% ipython --no-banner

In [1]: import numpy as np

In [2]: np.set_printoptions(suppress=True, linewidth=140)

In [3]: r0 = np.array([-3, -2, -2, -1, -1, -3, 0, 2, 2, 1])

In [4]: g = np.array([0, -2, -1, 1, -2, 2, 2, 0, 1, 1, 0, 0, -2])

In [5]: F = r0[:, None] + g[None, :]

In [6]: print(F)
[[-3 -5 -4 -2 -5 -1 -1 -3 -2 -2 -3 -3 -5]
 [-2 -4 -3 -1 -4  0  0 -2 -1 -1 -2 -2 -4]
 [-2 -4 -3 -1 -4  0  0 -2 -1 -1 -2 -2 -4]
 [-1 -3 -2  0 -3  1  1 -1  0  0 -1 -1 -3]
 [-1 -3 -2  0 -3  1  1 -1  0  0 -1 -1 -3]
 [-3 -5 -4 -2 -5 -1 -1 -3 -2 -2 -3 -3 -5]
 [ 0 -2 -1  1 -2  2  2  0  1  1  0  0 -2]
 [ 2  0  1  3  0  4  4  2  3  3  2  2  0]
 [ 2  0  1  3  0  4  4  2  3  3  2  2  0]
 [ 1 -1  0  2 -1  3  3  1  2  2  1  1 -1]]

In [7]: # columns 1 and 4 are equal

In [8]: def softmax(z):
   ...:     e = np.exp(z - z.max(axis=-1, keepdims=True))
   ...:     return e / e.sum(axis=-1, keepdims=True)
   ...: 

In [9]: print(np.round(softmax(10 * F[0]), 2) + 0)
[0.  0.  0.  0.  0.  0.5 0.5 0.  0.  0.  0.  0.  0. ]

In [10]: print(np.round(softmax(F[0]), 2) + 0)
[0.04 0.   0.01 0.1  0.   0.27 0.27 0.04 0.1  0.1  0.04 0.04 0.  ]

In [11]: print(np.round(softmax(F[0] + -1), 2) + 0)
[0.04 0.   0.01 0.1  0.   0.27 0.27 0.04 0.1  0.1  0.04 0.04 0.  ]

In [12]: att = F @ F.T / np.sqrt(13)

In [13]: print(np.round(softmax(att), 2) + 0)
[[0.5  0.   0.   0.   0.   0.5  0.   0.   0.   0.  ]
 [0.5  0.   0.   0.   0.   0.5  0.   0.   0.   0.  ]
 [0.5  0.   0.   0.   0.   0.5  0.   0.   0.   0.  ]
 [0.49 0.01 0.01 0.   0.   0.49 0.   0.   0.   0.  ]
 [0.49 0.01 0.01 0.   0.   0.49 0.   0.   0.   0.  ]
 [0.5  0.   0.   0.   0.   0.5  0.   0.   0.   0.  ]
 [0.1  0.1  0.1  0.1  0.1  0.1  0.1  0.1  0.1  0.1 ]
 [0.   0.   0.   0.   0.   0.   0.   0.5  0.5  0.  ]
 [0.   0.   0.   0.   0.   0.   0.   0.5  0.5  0.  ]
 [0.   0.   0.   0.   0.   0.   0.   0.49 0.49 0.01]]

In [14]: print(np.round(softmax(att)[0] @ F, 2))
[-3. -5. -4. -2. -5. -1. -1. -3. -2. -2. -3. -3. -5.]

In [15]: r0 = np.array([2, 0])

In [16]: print(np.array([np.convolve(row, r0, "same") for row in F]))
[[ -6 -10  -8  -4 -10  -2  -2  -6  -4  -4  -6  -6 -10]
 [ -4  -8  -6  -2  -8   0   0  -4  -2  -2  -4  -4  -8]
 [ -4  -8  -6  -2  -8   0   0  -4  -2  -2  -4  -4  -8]
 [ -2  -6  -4   0  -6   2   2  -2   0   0  -2  -2  -6]
 [ -2  -6  -4   0  -6   2   2  -2   0   0  -2  -2  -6]
 [ -6 -10  -8  -4 -10  -2  -2  -6  -4  -4  -6  -6 -10]
 [  0  -4  -2   2  -4   4   4   0   2   2   0   0  -4]
 [  4   0   2   6   0   8   8   4   6   6   4   4   0]
 [  4   0   2   6   0   8   8   4   6   6   4   4   0]
 [  2  -2   0   4  -2   6   6   2   4   4   2   2  -2]]

In [17]: print(np.convolve(F[4], r0))
[-2 -6 -4  0 -6  2  2 -2  0  0 -2 -2 -6  0]

In [18]: print(np.polyval(r0, F[4]))
[-2 -6 -4  0 -6  2  2 -2  0  0 -2 -2 -6]

In [19]: print(np.correlate(F[4], F[5], "full"))
[ 5 18 22 17 29 17 15 15 14 27 25 30 63 34 25 25 12  7 11 13 21 15 20 18  9]

In [20]: rng = np.random.default_rng(401)

In [21]: out = F + rng.integers(-2, 3, (10, 2)) @ rng.integers(-2, 3, (2, 13))

In [22]: print(out)
[[-3 -5 -4 -3 -7 -3  0 -2 -1 -4 -2 -2 -7]
 [-3 -6 -3 -2 -2  4  0 -5 -3  3 -3 -4 -2]
 [ 0  0 -3  5  0  0 -4  0 -1 -1 -4 -2  0]
 [ 0 -1 -2  0 -7 -5  2  3  3 -6  1  2 -7]
 [-1 -3 -2 -2 -7 -3  3  1  2 -4  1  1 -7]
 [-5 -9 -4 -6 -5  3  1 -7 -4  2 -3 -5 -5]
 [ 0 -2 -1 -1 -6 -2  4  2  3 -3  2  2 -6]
 [ 0 -4  1 -3 -4  4  8  0  3  3  4  2 -4]
 [ 1 -2  1  1  0  6  5  0  2  5  2  1  0]
 [-1 -5  0 -1  1  9  4 -4 -1  8  0 -2  1]]

In [23]: print(out - F)
[[ 0  0  0 -1 -2 -2  1  1  1 -2  1  1 -2]
 [-1 -2  0 -1  2  4  0 -3 -2  4 -1 -2  2]
 [ 2  4  0  6  4  0 -4  2  0  0 -2  0  4]
 [ 1  2  0  0 -4 -6  1  4  3 -6  2  3 -4]
 [ 0  0  0 -2 -4 -4  2  2  2 -4  2  2 -4]
 [-2 -4  0 -4  0  4  2 -4 -2  4  0 -2  0]
 [ 0  0  0 -2 -4 -4  2  2  2 -4  2  2 -4]
 [-2 -4  0 -6 -4  0  4 -2  0  0  2  0 -4]
 [-1 -2  0 -2  0  2  1 -2 -1  2  0 -1  0]
 [-2 -4  0 -3  2  6  1 -5 -3  6 -1 -3  2]]

In [24]: print(np.abs(out - F).sum(axis=1))
[14 24 28 36 28 28 28 28 14 38]

In [25]: print(np.round(np.linalg.svd(out - F, compute_uv=False), 2) + 0)
[23.99 18.23  0.    0.    0.    0.    0.    0.    0.    0.  ]

In [26]: print(np.round(np.trace(np.linalg.pinv(F) @ F), 2))
2.0

In [27]: print(np.round(F @ np.linalg.pinv(F) @ F, 2) + 0)
[[-3. -5. -4. -2. -5. -1. -1. -3. -2. -2. -3. -3. -5.]
 [-2. -4. -3. -1. -4.  0.  0. -2. -1. -1. -2. -2. -4.]
 [-2. -4. -3. -1. -4.  0.  0. -2. -1. -1. -2. -2. -4.]
 [-1. -3. -2.  0. -3.  1.  1. -1.  0.  0. -1. -1. -3.]
 [-1. -3. -2.  0. -3.  1.  1. -1.  0.  0. -1. -1. -3.]
 [-3. -5. -4. -2. -5. -1. -1. -3. -2. -2. -3. -3. -5.]
 [ 0. -2. -1.  1. -2.  2.  2.  0.  1.  1.  0.  0. -2.]
 [ 2.  0.  1.  3.  0.  4.  4.  2.  3.  3.  2.  2.  0.]
 [ 2.  0.  1.  3.  0.  4.  4.  2.  3.  3.  2.  2.  0.]
 [ 1. -1.  0.  2. -1.  3.  3.  1.  2.  2.  1.  1. -1.]]
